% python3 -q
>>> import numpy as np
>>> import numpy.linalg as la
>>> np.set_printoptions(suppress=True, linewidth=100)
>>> F = np.loadtxt("out3.csv", delimiter=",")
>>> F
array([[ -1.,   1.,   3.],
       [  7.,  -1.,   7.],
       [  4.,  -5.,   3.],
       [  0.,  -6.,   7.],
       [  7., -12.,   4.],
       [  7., -14.,  -4.],
       [ 16., -18., -10.],
       [ 18., -14.,  -5.],
       [ 12.,  -8., -12.],
       [ 14.,  -1.,  -7.],
       [ 19.,   0.,   0.],
       [ 19.,   5.,  -6.],
       [ 25.,   4.,  -8.],
       [ 23.,  13.,  -6.],
       [ 26.,  14., -12.],
       [ 18.,  12.,  -4.],
       [ 24.,   5.,  -4.],
       [ 33.,   5.,  -9.],
       [ 33.,   7.,  -5.],
       [ 32.,  12., -11.],
       [ 38.,  11.,  -7.],
       [ 35.,   4., -16.],
       [ 26.,  -3., -12.]])
>>> cent = F[[2, 13]].astype(float)
>>> for _ in range(7):
...     lab = la.norm(F[:, None] - cent, axis=-1).argmin(axis=1)
...     cent = np.array([F[lab == j].mean(axis=0) for j in range(2)])
... 
>>> lab
array([0, 0, 0, 0, 0, 0, 0, 0, 0, 0, 1, 1, 1, 1, 1, 1, 1, 1, 1, 1, 1, 1, 1])
>>> np.bincount(lab)
array([10, 13])
>>> cent.round(1)
array([[ 8.4, -7.8, -1.4],
       [27. ,  6.8, -7.7]])
>>> np.round(cent[1] - cent[0], 1)
array([18.6, 14.6, -6.3])
>>> np.abs(cent[1] - cent[0]).argmax()
np.int64(0)
>>> cent = np.array([[-6, -3, 7]])
>>> rng = np.random.default_rng(5377)
>>> M = rng.normal(size=(15, 1)) @ cent + np.array([-1, -2, 2])
>>> M.round(1)
array([[  4.5,   0.7,  -4.4],
       [ -0.7,  -1.9,   1.7],
       [ -1.2,  -2.1,   2.2],
       [-12.6,  -7.8,  15.5],
       [ -6.4,  -4.7,   8.3],
       [ -0.7,  -1.8,   1.6],
       [ -3.8,  -3.4,   5.3],
       [ -5.7,  -4.3,   7.4],
       [  3.6,   0.3,  -3.4],
       [ -0.8,  -1.9,   1.7],
       [ -2.2,  -2.6,   3.4],
       [ -7.9,  -5.5,  10.1],
       [  7.2,   2.1,  -7.5],
       [ -1.4,  -2.2,   2.5],
       [ -2.8,  -2.9,   4.1]])
>>> # looks like rank 2
>>> cen = F - F.mean(axis=0)
>>> left, s, vt = la.svd(cen, full_matrices=False)
>>> (np.sign(left[:, 0]) == np.sign(left[0, 0])).astype(int)
array([1, 1, 1, 1, 1, 1, 1, 1, 1, 1, 1, 0, 0, 0, 0, 0, 0, 0, 0, 0, 0, 0, 0])
>>> np.round(vt[0] * np.sign(vt[0, np.abs(vt[0]).argmax()]), 1)
array([ 0.8,  0.5, -0.3])
>>> round(float((s ** 2).sum() ** 2 / (s ** 4).sum()), 1)
1.7
>>> dist = la.norm(F[:, None] - F[None], axis=-1)
>>> dist.shape
(23, 23)
>>> dist[1].round(6).argsort(kind="stable")[:4]
array([1, 2, 3, 0])
>>> la.matrix_rank(dist ** 2)
np.int64(5)
>>> np.flatnonzero(dist[1] < dist.mean() / 2)
array([0, 1, 2, 3])
>>> rk = la.matrix_rank(M)
>>> rk
np.int64(2)
>>> null = la.svd(M)[2][rk:].T
>>> [int(la.matrix_rank(np.delete(M, i, axis=0))) for i in range(15)]
[2, 2, 2, 2, 2, 2, 2, 2, 2, 2, 2, 2, 2, 2, 2]
>>> [int(la.matrix_rank(M[:, :j + 1])) for j in range(3)]
[1, 2, 2]
>>> np.round(M @ null, 1) + 0
array([[0.],
       [0.],
       [0.],
       [0.],
       [0.],
       [0.],
       [0.],
       [0.],
       [0.],
       [0.],
       [0.],
       [0.],
       [0.],
       [0.],
       [0.]])
>>> W0 = np.load("a.npy")
>>> W0
array([[ 4.9,  4.7, -0.8,  3.9],
       [ 5.4,  5.4, -0.4,  4. ],
       [ 4.9,  4.8, -0.9,  3.8],
       [ 5.3,  4.7, -0.9,  4.5],
       [-2.9,  3.1,  1.9,  0.9],
       [-2.7,  3.3,  2. ,  1. ],
       [-2.4,  3.4,  1.8,  1.2],
       [-2.8,  3.1,  2. ,  1.1],
       [-5.1, -3.2,  2.9,  4.5],
       [-4.9, -3.1,  3.1,  4.3],
       [-4.5, -3.2,  3.3,  4. ],
       [-5.1, -3. ,  3.1,  4.2]])
>>> dist = la.norm(W0[:, None] - W0[None], axis=-1)
>>> dist[9].round(6).argsort(kind="stable")[:4]
array([ 9, 11,  8, 10])
>>> np.unravel_index(dist.round(6).argmax(), dist.shape)
(np.int64(1), np.int64(8))
>>> (dist + 1e9 * np.eye(12)).round(6).argmin(axis=1)
array([ 2,  2,  0,  0,  7,  7,  5,  4,  9, 11,  9,  9])
>>> dist.shape
(12, 12)
>>> la.matrix_rank(dist ** 2)
np.int64(6)
>>> np.round(la.norm(W0, axis=1), 1)
array([7.9, 8.6, 7.9, 8.4, 4.7, 4.8, 4.7, 4.8, 8.1, 7.9, 7.6, 7.9])
>>> cen = (W0 - W0.mean(axis=0)) / W0.std(axis=0)
>>> np.argwhere(np.abs(cen) > 2)
array([], shape=(0, 2), dtype=int64)
>>> beta = la.lstsq(np.delete(cen, 3, axis=1), cen[:, 3])[0]
>>> np.abs(beta).argmax()
np.int64(1)
>>> round(float(1 - np.var(cen[:, 3] - np.delete(cen, 3, axis=1) @ beta)), 1)
1.0
>>> K = np.load("x.npy")
>>> K
array([[0, 1, 1],
       [1, 0, 1],
       [1, 1, 0]])
>>> # equal to its transpose
>>> evals, vecs = la.eig(K)
>>> np.round(np.sort(la.eigvals(K @ K)), 1)
array([1., 1., 4.])
>>> evals.round(1)
array([-1.,  2., -1.])
>>> np.round(np.sort(la.eigvals(K.T)), 1)
array([-1., -1.,  2.])
>>> round(float(np.prod(evals)), 1)
2.0
>>> C2 = K.T @ K
>>> np.round(la.eigvalsh(C2)[::-1], 1)
array([4., 1., 1.])
>>> la.matrix_rank(C2)
np.int64(3)
>>> r0 = np.array([-6, 8])
>>> np.convolve(K[1], r0)
array([-6,  8, -6,  8])
>>> np.polyval(r0, K[1])
array([2, 8, 2])
>>> np.cross(K[1, :3], K[2, :3])
array([-1,  1,  1])
>>> np.correlate(K[1], K[2], "full")
array([0, 1, 1, 1, 1])
>>> (K @ K)[0]
array([2, 1, 1])
>>> np.fft.fft(K[0])
array([ 2.+0.j, -1.+0.j, -1.+0.j])
>>> K @ np.ones(3)
array([2., 2., 2.])
>>> K @ (-1.0) ** np.arange(3)
array([0., 2., 0.])
>>> E = np.loadtxt("mat.csv", delimiter=",")
>>> E.round(1)
array([[ 0.1,  0.3, -0.2],
       [ 0.3,  0.7, -0.4],
       [-0.2, -0.4,  0.2]])
>>> def softmax(z):
...     e = np.exp(z - z.max(axis=-1, keepdims=True))
...     return e / e.sum(axis=-1, keepdims=True)
... 
>>> np.round(softmax(E[2]), 1)
array([0.3, 0.2, 0.5])
>>> S = E @ E.T / np.sqrt(3)
>>> np.round(softmax(S)[2] @ E, 1) + 0
array([ 0. ,  0.1, -0.1])
>>> softmax(S).round(6).argmax(axis=1)
array([1, 1, 2])
>>> np.round(softmax(S), 1)
array([[0.3, 0.4, 0.3],
       [0.3, 0.4, 0.2],
       [0.3, 0.3, 0.4]])
>>> evals, vecs = la.eigh(E)
>>> np.round(np.abs(vecs[:, -1]), 1)
array([0.3, 0.8, 0.5])
>>> evals.round(1) + 0
array([0., 0., 1.])
>>> np.unique(evals.round(6) + 0, return_counts=True)[1]
array([2, 1])
>>> x0 = np.array([3, -1, 3])
>>> h1 = np.maximum(E @ x0, 0)
>>> np.round(np.maximum(E @ x0, 0) - np.maximum(-E @ x0, 0), 1)
array([-0.4, -1.1,  0.6])
>>> np.flatnonzero(h1 > 1e-9)
array([2])
>>> np.round(np.tanh(E @ x0), 1)
array([-0.4, -0.8,  0.6])
>>> np.round(np.maximum(E @ (3 * x0), 0), 1)
array([0. , 0. , 1.9])
>>> C2 = E.T @ E
>>> C2.round(1)
array([[ 0.1,  0.3, -0.2],
       [ 0.3,  0.7, -0.4],
       [-0.2, -0.4,  0.2]])
>>> np.round(la.svd(E, compute_uv=False) ** 2, 1) + 0
array([1., 0., 0.])
>>> np.trace(C2), round(float((E ** 2).sum()), 1)
(np.float64(1.0), 1.0)
>>> x0 = np.array([-2, -1, 0])
>>> np.round(E @ x0, 1)
array([-0.5, -1.2,  0.7])
>>> (E @ x0).argmax()
np.int64(2)
>>> np.round(E @ np.ones(3), 1)
array([ 0.2,  0.5, -0.3])
>>> np.round(np.einsum("ij,j->i", E, x0), 1)
array([-0.5, -1.2,  0.7])
>>> np.sign((E @ x0).round(6))
array([-1., -1.,  1.])
>>> mat = np.array([[0, -1, 0, 2, 1],
...     [1, 0, -4, 6, -4],
...     [0, 4, 0, 0, -1],
...     [-2, -6, 0, 0, 3],
...     [-1, 4, 1, -3, 0]])
>>> # skew, so no eigenvalue has a real part
>>> lab = rng.permutation(5)
>>> lab
array([3, 2, 4, 1, 0])
>>> M2 = mat[lab][:, lab]
>>> np.trace(M2)
np.int64(0)
>>> round(la.det(M2), 1), np.round(la.det(mat[lab]), 1)
(np.float64(-0.0), np.float64(0.0))
>>> np.diag(M2)
array([0, 0, 0, 0, 0])
>>> np.round(np.sort(np.abs(la.eigvals(M2))), 1) + 0
array([0. , 1.7, 1.7, 9. , 9. ])
>>> np.unique(mat.round(6), axis=0).shape
(5, 5)
>>> np.round(mat @ la.pinv(mat) @ mat, 1) + 0
array([[ 0., -1.,  0.,  2.,  1.],
       [ 1.,  0., -4.,  6., -4.],
       [ 0.,  4.,  0.,  0., -1.],
       [-2., -6.,  0.,  0.,  3.],
       [-1.,  4.,  1., -3.,  0.]])
>>> np.allclose(mat[:-1].T @ la.lstsq(mat[:-1].T, mat[-1])[0], mat[-1])
True
>>> round(np.trace(la.pinv(mat) @ mat), 1)
np.float64(4.0)
>>> la.lstsq(mat[:-1].T, mat[-1])[2]
np.int32(4)
>>> rk = la.matrix_rank(mat)
>>> rk
np.int64(4)
>>> null = la.svd(mat)[2][rk:].T
>>> np.round(mat @ null, 1) + 0
array([[0.],
       [0.],
       [0.],
       [0.],
       [0.]])
>>> np.round(null[:, 0] / null[np.abs(null[:, 0]).round(6).argmax(), 0], 1)
array([-0.5, -0.2,  1. ,  0.3, -0.7])
>>> feats = np.load("dump.npy")
>>> feats
array([[0., 1., 1.],
       [1., 0., 1.],
       [1., 1., 0.]])
>>> evals, vecs = la.eigh(feats)
>>> (evals > 1e-8).sum(), (evals < -1e-8).sum()
(np.int64(1), np.int64(2))
>>> evals.sum(), np.trace(feats)
(np.float64(0.0), np.float64(0.0))
>>> evals.round(1)
array([-1., -1.,  2.])
>>> np.round(vecs @ np.diag(evals) @ vecs.T, 1) + 0
array([[0., 1., 1.],
       [1., 0., 1.],
       [1., 1., 0.]])
>>> np.unique(evals.round(6) + 0, return_counts=True)[1]
array([2, 1])
>>> np.round(vecs.T @ vecs, 1) + 0
array([[1., 0., 0.],
       [0., 1., 0.],
       [0., 0., 1.]])
>>> np.round(np.abs(vecs[:, -1]), 1)
array([0.6, 0.6, 0.6])
>>> assert feats == feats.T
Traceback (most recent call last):
  File "<python-input-124>", line 1, in <module>
    assert feats == feats.T
           ^^^^^^^^^^^^^^^^
ValueError: The truth value of an array with more than one element is ambiguous. Use a.any() or a.all()
>>> (feats + feats.T) / 2
array([[0., 1., 1.],
       [1., 0., 1.],
       [1., 1., 0.]])
>>> np.allclose(feats, feats.T)
True
>>> np.trace(feats)
np.float64(0.0)
>>> evals, vecs = la.eig(feats)
>>> np.round(np.sort(la.eigvals(la.inv(feats))), 1)
array([-1. , -1. ,  0.5])
>>> np.round(np.sort(la.eigvals(feats.T)), 1)
array([-1., -1.,  2.])
>>> x0 = np.array([-2, 1, 2])
>>> rhs = feats @ x0
>>> beta, lr = np.zeros(3), 1 / la.norm(feats, 2) ** 2
>>> for i in range(300):
...     beta -= lr * feats.T @ (feats @ beta - rhs)
...     if i % 50 == 0: print(i, round(la.norm(feats @ beta - rhs), 1))
... 
0 2.2
50 0.0
100 0.0
150 0.0
200 0.0
250 0.0
>>> beta
array([-2.,  1.,  2.])
>>> data = np.eye(5, dtype=int)[rng.permutation(5)] * np.array([-3, 4, 3, -3, 3])
>>> data
array([[ 0,  4,  0,  0,  0],
       [-3,  0,  0,  0,  0],
       [ 0,  0,  0,  0,  3],
       [ 0,  0,  0, -3,  0],
       [ 0,  0,  3,  0,  0]])
>>> # 3 blocks once reordered
>>> M2 = data / np.sqrt((data ** 2).mean(axis=1, keepdims=True))
>>> data - data.mean(axis=1, keepdims=True)
array([[-0.8,  3.2, -0.8, -0.8, -0.8],
       [-2.4,  0.6,  0.6,  0.6,  0.6],
       [-0.6, -0.6, -0.6, -0.6,  2.4],
       [ 0.6,  0.6,  0.6, -2.4,  0.6],
       [-0.6, -0.6,  2.4, -0.6, -0.6]])
>>> np.round(la.norm(M2, axis=1), 1)
array([2.2, 2.2, 2.2, 2.2, 2.2])
>>> x0 = np.array([1, 1, 2, 0, 1])
>>> rhs = data @ x0
>>> beta, lr = np.zeros(5), 1 / la.norm(data, 2) ** 2
>>> for i in range(300):
...     beta -= lr * data.T @ (data @ beta - rhs)
...     if i % 50 == 0: print(i, round(la.norm(data @ beta - rhs), 1))
... 
0 3.2
50 0.0
100 0.0
150 0.0
200 0.0
250 0.0
>>> round(float(la.cond(data)), 1)
1.3
